In [1]: import numpy as np

In [2]: np.set_printoptions(precision=2, suppress=True, linewidth=160)

In [3]: arr = np.load("a.npy")

In [4]: arr
Out[4]: 
array([[ 0.89, -1.52,  0.93,  0.19],
       [ 1.53,  0.1 , -1.21, -0.43],
       [ 0.26,  0.53,  0.96, -1.65],
       [-0.89, -1.19, -0.87, -1.02]])

In [5]: np.linalg.pinv(arr)
Out[5]: 
array([[ 0.22,  0.38,  0.06, -0.22],
       [-0.38,  0.03,  0.13, -0.3 ],
       [ 0.23, -0.3 ,  0.24, -0.22],
       [ 0.05, -0.11, -0.41, -0.26]])

In [6]: round(arr[:, 0] @ arr[:, 2], 2)
Out[6]: np.float64(-0.0)

In [7]: proj = np.triu(np.array([[9, 2, -8, 9], [-4, 6, 7, 8], [-4, -8, 9, 8], [4, -2, 7, -8]]), 1) + np.eye(4)

In [8]: A2 = proj @ arr @ np.linalg.inv(proj)

In [9]: np.round(np.poly(A2), 2) + 0
Out[9]: array([  1.  ,  -0.93,   0.  ,   3.73, -16.  ])

In [10]: round(np.trace(A2), 2), round(float(np.trace(arr)), 2)
Out[10]: (np.float64(0.93), 0.93)

In [11]: Q, r_ = np.linalg.qr(arr)

In [12]: r_.round(2) + 0
Out[12]: 
array([[-2.,  0.,  0.,  0.],
       [ 0., -2.,  0.,  0.],
       [ 0.,  0., -2.,  0.],
       [ 0.,  0.,  0., -2.]])

In [13]: round(float(abs(r_[0, 0])), 2), np.round(np.linalg.norm(arr[:, 0]), 2)
Out[13]: (2.0, np.float64(2.0))

In [14]: np.trace(Q @ Q.T)
Out[14]: np.float64(4.0)

In [15]: Q @ r_
Out[15]: 
array([[ 0.89, -1.52,  0.93,  0.19],
       [ 1.53,  0.1 , -1.21, -0.43],
       [ 0.26,  0.53,  0.96, -1.65],
       [-0.89, -1.19, -0.87, -1.02]])

In [16]: Q.shape, r_.shape
Out[16]: ((4, 4), (4, 4))

In [17]: U, s, Vt = np.linalg.svd(arr, full_matrices=False)

In [18]: np.round(U.T @ arr @ Vt.T, 2) + 0
Out[18]: 
array([[2., 0., 0., 0.],
       [0., 2., 0., 0.],
       [0., 0., 2., 0.],
       [0., 0., 0., 2.]])

In [19]: s
Out[19]: array([2., 2., 2., 2.])

In [20]: s / s[0]
Out[20]: array([1., 1., 1., 1.])
